$ python3 -q
>>> import numpy as np
>>> import numpy.linalg as la
>>> np.set_printoptions(precision=2, suppress=True, linewidth=140)
>>> def tidy(a):
...     return np.round(a, 2) + 0
... 
>>> mat = np.load("layer11.npy")
>>> mat
array([[0, 0, 0, 1, 0, 0, 0, 0],
       [0, 0, 1, 0, 1, 1, 0, 1],
       [0, 1, 0, 0, 1, 1, 0, 1],
       [1, 0, 0, 0, 0, 0, 1, 0],
       [0, 1, 1, 0, 0, 1, 0, 1],
       [0, 1, 1, 0, 1, 0, 0, 1],
       [0, 0, 0, 1, 0, 0, 0, 0],
       [0, 1, 1, 0, 1, 1, 0, 0]])
>>> # symmetric, so the eigenvalues are real
>>> w, vecs = la.eigh(mat)
>>> x = np.array([3, -2, 5, 4, -4, 6, 1, -1])
>>> tidy(vecs * np.abs(w) @ vecs.T)
array([[0.71, 0.  , 0.  , 0.  , 0.  , 0.  , 0.71, 0.  ],
       [0.  , 1.6 , 0.6 , 0.  , 0.6 , 0.6 , 0.  , 0.6 ],
       [0.  , 0.6 , 1.6 , 0.  , 0.6 , 0.6 , 0.  , 0.6 ],
       [0.  , 0.  , 0.  , 1.41, 0.  , 0.  , 0.  , 0.  ],
       [0.  , 0.6 , 0.6 , 0.  , 1.6 , 0.6 , 0.  , 0.6 ],
       [0.  , 0.6 , 0.6 , 0.  , 0.6 , 1.6 , 0.  , 0.6 ],
       [0.71, 0.  , 0.  , 0.  , 0.  , 0.  , 0.71, 0.  ],
       [0.  , 0.6 , 0.6 , 0.  , 0.6 , 0.6 , 0.  , 1.6 ]])
>>> tidy(x @ mat @ x / (x @ x)), tidy(w[0]), tidy(w[-1])
(np.float64(-0.31), np.float64(-1.41), np.float64(4.0))
>>> [round(float(la.det(mat[:i, :i])), 2) + 0 for i in range(1, 9)]
[0.0, 0.0, 0.0, 1.0, -2.0, 3.0, 0.0, 0.0]
>>> A = np.loadtxt("run9.csv", delimiter=",")
>>> tidy(A)
array([[ 1.8 ,  1.52,  4.56,  6.02,  5.21, -2.99,  1.16],
       [-0.62, -1.32, -3.95, -5.95, -5.98,  3.32,  0.04],
       [ 5.59,  0.72,  2.15, -0.84, -4.91,  2.27,  5.81],
       [-5.75, -1.59, -4.78, -3.32,  0.54,  0.13, -5.5 ],
       [ 0.26,  1.25,  3.74,  5.89,  6.17, -3.4 , -0.4 ],
       [ 6.05,  1.2 ,  3.6 ,  1.17, -3.07,  1.23,  6.05],
       [-2.83,  0.46,  1.37,  4.43,  6.81, -3.52, -3.4 ],
       [ 1.53,  1.48,  4.43,  6.03,  5.41, -3.07,  0.88],
       [ 2.11, -0.67, -2.02, -4.92, -6.83,  3.58,  2.72],
       [ 4.48,  1.75,  5.25,  5.07,  2.27, -1.57,  4.  ],
       [-1.71, -1.51, -4.52, -6.03, -5.28,  3.02, -1.07],
       [ 6.03,  1.15,  3.45,  0.93, -3.32,  1.37,  6.06],
       [ 3.78,  1.73,  5.19,  5.52,  3.25, -2.06,  3.24],
       [ 6.06,  1.28,  3.84,  1.55, -2.67,  1.01,  6.02],
       [-6.06, -1.31, -3.92, -1.68,  2.53, -0.94, -6.01],
       [ 0.76, -1.02, -3.07, -5.59, -6.57,  3.54,  1.41],
       [ 5.98,  1.07,  3.2 ,  0.57, -3.67,  1.57,  6.05],
       [-1.83, -1.52, -4.57, -6.02, -5.19,  2.97, -1.19],
       [ 3.05,  1.67,  5.02,  5.81,  4.09, -2.46,  2.46],
       [-2.05,  0.69,  2.06,  4.96,  6.82, -3.58, -2.66],
       [-1.74,  0.77,  2.32,  5.13,  6.79, -3.59, -2.37],
       [-4.72, -0.25, -0.75,  2.45,  6.03, -2.95, -5.1 ]])
>>> # rank 2
>>> theta = np.radians(30)
>>> r_ = np.eye(7)
>>> r_[3, 3] = r_[2, 2] = np.cos(theta)
>>> r_[3, 2], r_[2, 3] = -np.sin(theta), np.sin(theta)
>>> tidy(r_)
array([[ 1.  ,  0.  ,  0.  ,  0.  ,  0.  ,  0.  ,  0.  ],
       [ 0.  ,  1.  ,  0.  ,  0.  ,  0.  ,  0.  ,  0.  ],
       [ 0.  ,  0.  ,  0.87,  0.5 ,  0.  ,  0.  ,  0.  ],
       [ 0.  ,  0.  , -0.5 ,  0.87,  0.  ,  0.  ,  0.  ],
       [ 0.  ,  0.  ,  0.  ,  0.  ,  1.  ,  0.  ,  0.  ],
       [ 0.  ,  0.  ,  0.  ,  0.  ,  0.  ,  1.  ,  0.  ],
       [ 0.  ,  0.  ,  0.  ,  0.  ,  0.  ,  0.  ,  1.  ]])
>>> B = A @ r_.T
>>> tidy(np.abs(B - A).max(axis=0))
array([0.  , 0.  , 2.45, 3.34, 0.  , 0.  , 0.  ])
>>> np.allclose(la.norm(A, axis=1), la.norm(B, axis=1))
True
>>> tidy(la.svd(A, compute_uv=False)), tidy(la.svd(B, compute_uv=False))
(array([35.57, 30.58,  0.  ,  0.  ,  0.  ,  0.  ,  0.  ]), array([35.57, 30.58,  0.  ,  0.  ,  0.  ,  0.  ,  0.  ]))
>>> lab = A[:, 0] > np.median(A[:, 0])
>>> u = A[lab].mean(axis=0) - A[~lab].mean(axis=0)
>>> np.argsort(-np.abs(u).round(6), kind="stable")
array([0, 6, 2, 3, 1, 4, 5])
>>> tidy((((A - A.mean(axis=0)) @ u > 0) == lab).mean())
np.float64(0.91)
>>> lab.astype(int)
array([1, 0, 1, 0, 0, 1, 0, 1, 1, 1, 0, 1, 1, 1, 0, 0, 1, 0, 1, 0, 0, 0])
>>> ((A - A.mean(axis=0)) @ u > 0).astype(int)
array([1, 0, 1, 0, 1, 1, 0, 1, 0, 1, 0, 1, 1, 1, 0, 0, 1, 0, 1, 0, 0, 0])
>>> np.argsort(-la.norm(A, axis=0).round(6), kind="stable")[:3]
array([4, 3, 0])
>>> [round(float(x), 2) for x in la.svd(A, compute_uv=False)[:3]]
[35.57, 30.58, 0.0]
>>> la.matrix_rank(A, rtol=0.1)
np.int64(2)
>>> Xc = A - A.mean(axis=0)
>>> left, sig, Vh = la.svd(Xc, full_matrices=False)
>>> tidy(Xc.mean(axis=0))
array([0., 0., 0., 0., 0., 0., 0.])
>>> tidy(Vh[0] * np.sign(Vh[0, np.abs(Vh[0]).argmax()]))
array([-0.01,  0.12,  0.35,  0.58,  0.63, -0.35, -0.08])
>>> tidy(sig ** 2 / (sig ** 2).sum())
array([0.58, 0.42, 0.  , 0.  , 0.  , 0.  , 0.  ])
>>> (np.sign(left[:, 0]) == np.sign(left[0, 0])).astype(int)
array([1, 0, 0, 0, 1, 0, 1, 1, 0, 1, 0, 0, 1, 0, 0, 0, 0, 0, 1, 1, 1, 1])
>>> tidy((sig ** 2).sum() ** 2 / (sig ** 4).sum())
np.float64(1.95)
>>> np.searchsorted(np.cumsum(sig ** 2) / (sig ** 2).sum(), 0.9) + 1
np.int64(2)
>>> la.matrix_rank(Xc)
np.int64(2)
>>> np.abs(Vh[0]).argmax()
np.int64(4)
>>> dist = la.norm(A[:, None] - A[None], axis=-1)
>>> tidy(la.norm(A, axis=1))
array([10., 10., 10., 10., 10., 10., 10., 10., 10., 10., 10., 10., 10., 10., 10., 10., 10., 10., 10., 10., 10., 10.])
>>> dist.shape
(22, 22)
>>> np.flatnonzero(dist[19] < dist.mean() / 2)
array([ 4,  6,  7, 19, 20, 21])
>>> la.matrix_rank(dist ** 2)
np.int64(3)
>>> (dist + 1e9 * np.eye(22)).round(6).argmin(axis=1)
array([ 7, 10, 16, 14,  7, 11, 19,  0, 15, 12, 17,  5, 18,  5,  3,  1, 11, 10, 12, 20, 19,  6])
>>> W0 = np.load("a.npy")
>>> tidy(W0)
array([[-0.36, -0.81,  1.55, -1.16, -0.33,  1.55,  0.99,  0.97],
       [-1.43, -0.57,  0.55,  0.85, -1.33,  0.44, -0.12, -1.91],
       [ 1.61, -1.54, -1.17, -0.48, -0.08,  1.18, -0.36, -0.95],
       [-1.25, -0.73,  0.14, -1.39,  1.83, -0.42, -0.93, -0.73],
       [-0.72,  1.88, -1.17, -0.81, -0.11,  1.67, -0.25, -0.25],
       [-0.18, -0.05, -0.85, -1.65, -1.05, -1.34,  1.54, -0.5 ],
       [-0.72, -0.49, -0.98,  1.17,  1.36,  0.5 ,  1.95, -0.03],
       [-1.25, -1.15, -1.36,  0.17, -0.89, -0.06, -0.87,  1.64]])
>>> tidy(W0[2] @ W0[7])
np.float64(0.0)
>>> tidy(la.norm(W0, 1)), tidy(la.norm(W0, np.inf))
(np.float64(7.77), np.float64(7.73))
>>> tidy(la.norm(W0[2], 1)), tidy(la.norm(W0[2], np.inf))
(np.float64(7.37), np.float64(1.61))
>>> tidy(la.norm(W0, "nuc"))
np.float64(24.0)
>>> tidy(la.norm(W0[2] - W0[7]))
np.float64(4.24)
>>> x = np.array([0, 0, 2, 0, 0, 0, 3, 3])
>>> a = np.maximum(W0 @ x, 0)
>>> tidy(np.tanh(W0 @ x))
array([ 1.  , -1.  , -1.  , -1.  , -1.  ,  0.89,  1.  , -0.39])
>>> tidy(W0.T @ a)
array([-6.2 , -9.25,  9.03, -8.33,  0.68, 13.96, 18.52,  7.89])
>>> tidy(np.maximum(W0 @ (3 * x), 0))
array([26.98,  0.  ,  0.  ,  0.  ,  0.  ,  4.27, 11.38,  0.  ])
>>> np.flatnonzero(a > 1e-9)
array([0, 5, 6])
>>> x = np.array([0, 2, 2, 1, 3, 3, 2, 1])
>>> tidy(W0 @ x)
array([ 6.94, -4.02, -4.28, -0.91,  4.54, -8.02,  7.65, -7.81])
>>> (W0 @ x).argmax()
np.int64(6)
>>> tidy(np.einsum("ij,j->i", W0, x))
array([ 6.94, -4.02, -4.28, -0.91,  4.54, -8.02,  7.65, -7.81])
>>> m1 = np.loadtxt("m.csv", delimiter=",")
>>> m1
array([[0., 0., 0., 0., 0., 3., 0., 1., 0.],
       [0., 0., 0., 0., 0., 0., 2., 0., 2.],
       [0., 0., 0., 0., 0., 1., 2., 1., 3.],
       [0., 0., 0., 0., 0., 2., 1., 2., 1.],
       [0., 0., 0., 0., 0., 3., 1., 1., 3.],
       [3., 0., 1., 2., 3., 0., 0., 0., 0.],
       [0., 2., 2., 1., 1., 0., 0., 0., 0.],
       [1., 0., 1., 2., 1., 0., 0., 0., 0.],
       [0., 2., 3., 1., 3., 0., 0., 0., 0.]])
>>> r = la.matrix_rank(m1)
>>> r
np.int64(8)
>>> ns = la.svd(m1)[2][r:].T
>>> [int(la.matrix_rank(np.delete(m1, i, axis=0))) for i in range(9)]
[8, 8, 8, 8, 8, 7, 7, 7, 7]
>>> tidy(ns[:, 0] / ns[np.abs(ns[:, 0]).round(6).argmax(), 0])
array([ 0.5, -0.5,  1. , -0.5, -0.5,  0. ,  0. ,  0. ,  0. ])
>>> ns.shape
(9, 1)
>>> cov = m1.T @ m1
>>> np.allclose(cov, cov.T)
True
>>> tidy(la.svd(m1, compute_uv=False) ** 2)
array([48.54, 48.54, 12.24, 12.24,  1.73,  1.73,  0.5 ,  0.5 ,  0.  ])
>>> def softmax(z):
...     e = np.exp(z - z.max(axis=-1, keepdims=True))
...     return e / e.sum(axis=-1, keepdims=True)
... 
>>> tidy(softmax(m1).sum(axis=1))
array([1., 1., 1., 1., 1., 1., 1., 1., 1.])
>>> tidy(softmax(m1[7]))
array([0.13, 0.05, 0.13, 0.36, 0.13, 0.05, 0.05, 0.05, 0.05])
>>> tidy(softmax(10 * m1[7]))
array([0., 0., 0., 1., 0., 0., 0., 0., 0.])
>>> att = m1 @ m1.T / np.sqrt(9)
>>> tidy(softmax(att)[7] @ m1)
array([1.72, 0.53, 1.39, 1.6 , 2.38, 0.12, 0.08, 0.07, 0.12])
>>> softmax(att).round(6).argmax(axis=1)
array([0, 2, 2, 4, 4, 5, 8, 5, 8])
>>> tidy(softmax(att + np.triu(np.full(att.shape, -np.inf), 1)))
array([[1.  , 0.  , 0.  , 0.  , 0.  , 0.  , 0.  , 0.  , 0.  ],
       [0.06, 0.94, 0.  , 0.  , 0.  , 0.  , 0.  , 0.  , 0.  ],
       [0.02, 0.16, 0.82, 0.  , 0.  , 0.  , 0.  , 0.  , 0.  ],
       [0.22, 0.06, 0.3 , 0.42, 0.  , 0.  , 0.  , 0.  , 0.  ],
       [0.03, 0.01, 0.14, 0.05, 0.76, 0.  , 0.  , 0.  , 0.  ],
       [0.  , 0.  , 0.  , 0.  , 0.  , 1.  , 0.  , 0.  , 0.  ],
       [0.02, 0.02, 0.02, 0.02, 0.02, 0.24, 0.65, 0.  , 0.  ],
       [0.02, 0.02, 0.02, 0.02, 0.02, 0.65, 0.09, 0.17, 0.  ],
       [0.  , 0.  , 0.  , 0.  , 0.  , 0.04, 0.04, 0.01, 0.9 ]])
>>> tidy(softmax(att))
array([[0.35, 0.01, 0.05, 0.18, 0.35, 0.01, 0.01, 0.01, 0.01],
       [0.02, 0.22, 0.43, 0.06, 0.22, 0.02, 0.02, 0.02, 0.02],
       [0.01, 0.08, 0.42, 0.06, 0.42, 0.  , 0.  , 0.  , 0.  ],
       [0.12, 0.03, 0.16, 0.22, 0.44, 0.01, 0.01, 0.01, 0.01],
       [0.03, 0.01, 0.14, 0.05, 0.76, 0.  , 0.  , 0.  , 0.  ],
       [0.  , 0.  , 0.  , 0.  , 0.  , 0.93, 0.  , 0.02, 0.05],
       [0.01, 0.01, 0.01, 0.01, 0.01, 0.07, 0.18, 0.03, 0.69],
       [0.01, 0.01, 0.01, 0.01, 0.01, 0.53, 0.07, 0.14, 0.19],
       [0.  , 0.  , 0.  , 0.  , 0.  , 0.04, 0.04, 0.01, 0.9 ]])
>>> M = np.loadtxt("x.csv", delimiter=",")
>>> M
array([[ 8.,  0.,  7.,  2.,  0.,  1.],
       [ 4.,  2.,  0.,  0.,  0., 42.],
       [ 3.,  0.,  5.,  9.,  7.,  0.],
       [ 5., 13., 10.,  6., 18.,  0.],
       [ 9., 10., 22., 21., 27.,  0.],
       [ 3.,  0.,  6., 13.,  7.,  0.],
       [14.,  0., 19.,  2.,  4.,  0.],
       [16.,  0., 23.,  7.,  3.,  0.],
       [11.,  0.,  3.,  0.,  0., 13.],
       [ 6., 18., 17., 16., 30.,  0.],
       [10., 12.,  3.,  0.,  0., 33.],
       [ 1.,  0.,  0.,  0.,  0., 14.],
       [ 0.,  0.,  0.,  0.,  0., 19.],
       [ 0.,  0.,  0.,  0.,  0., 39.],
       [13., 16., 18.,  1.,  7.,  7.]])
>>> rng = np.random.default_rng(10)
>>> lab = rng.permutation(6)
>>> B = M[:, lab] * rng.choice([-1, 1], 6)
>>> B
array([[  2.,  -0.,   0.,   7.,  -1.,  -8.],
       [  0.,  -0.,   2.,   0., -42.,  -4.],
       [  9.,  -7.,   0.,   5.,  -0.,  -3.],
       [  6., -18.,  13.,  10.,  -0.,  -5.],
       [ 21., -27.,  10.,  22.,  -0.,  -9.],
       [ 13.,  -7.,   0.,   6.,  -0.,  -3.],
       [  2.,  -4.,   0.,  19.,  -0., -14.],
       [  7.,  -3.,   0.,  23.,  -0., -16.],
       [  0.,  -0.,   0.,   3., -13., -11.],
       [ 16., -30.,  18.,  17.,  -0.,  -6.],
       [  0.,  -0.,  12.,   3., -33., -10.],
       [  0.,  -0.,   0.,   0., -14.,  -1.],
       [  0.,  -0.,   0.,   0., -19.,  -0.],
       [  0.,  -0.,   0.,   0., -39.,  -0.],
       [  1.,  -7.,  16.,  18.,  -7., -13.]])
>>> left, _, Vh = la.svd(M.T @ B)
>>> tidy(left @ Vh)
array([[ 0.,  0.,  0.,  0.,  0., -1.],
       [ 0.,  0.,  1.,  0.,  0.,  0.],
       [ 0.,  0.,  0.,  1.,  0.,  0.],
       [ 1.,  0.,  0.,  0.,  0.,  0.],
       [ 0., -1.,  0.,  0.,  0.,  0.],
       [ 0.,  0.,  0.,  0., -1.,  0.]])
